In [1]: import numpy as np

In [2]: import numpy.linalg as la

In [3]: np.set_printoptions(precision=2, suppress=True, linewidth=140, legacy="1.25")

In [4]: A = np.array([[5, 4, 2, 3, 1, 3, 2, 2, 4],
   ...:     [1, 2, 5, 4, 5, 3, 5, 5, 1],
   ...:     [1, 1, 5, 3, 2, 1, 0, 4, 0],
   ...:     [3, 1, 0, 2, 1, 4, 2, 3, 0],
   ...:     [0, 2, 5, 3, 0, 0, 5, 2, 3]])

In [5]: A[-1] = A[0] + -2 * A[1]

In [6]: A
Out[6]: 
array([[ 5,  4,  2,  3,  1,  3,  2,  2,  4],
       [ 1,  2,  5,  4,  5,  3,  5,  5,  1],
       [ 1,  1,  5,  3,  2,  1,  0,  4,  0],
       [ 3,  1,  0,  2,  1,  4,  2,  3,  0],
       [ 3,  0, -8, -5, -9, -3, -8, -8,  2]])

In [7]: # rows and columns are dependent

In [8]: np.round(np.trace(la.pinv(A) @ A), 2)
Out[8]: 4.0

In [9]: np.abs(np.diag(la.qr(A)[1])) > 1e-9
Out[9]: array([ True,  True,  True,  True, False])

In [10]: np.round(A @ la.pinv(A) @ A, 2) + 0
Out[10]: 
array([[ 5.,  4.,  2.,  3.,  1.,  3.,  2.,  2.,  4.],
       [ 1.,  2.,  5.,  4.,  5.,  3.,  5.,  5.,  1.],
       [ 1.,  1.,  5.,  3.,  2.,  1.,  0.,  4.,  0.],
       [ 3.,  1.,  0.,  2.,  1.,  4.,  2.,  3.,  0.],
       [ 3.,  0., -8., -5., -9., -3., -8., -8.,  2.]])

In [11]: np.unique(A.round(6), axis=0).shape
Out[11]: (5, 9)

In [12]: la.lstsq(A[:-1].T, A[-1])[2]
Out[12]: 4

In [13]: np.allclose(A[:-1].T @ la.lstsq(A[:-1].T, A[-1])[0], A[-1])
Out[13]: True
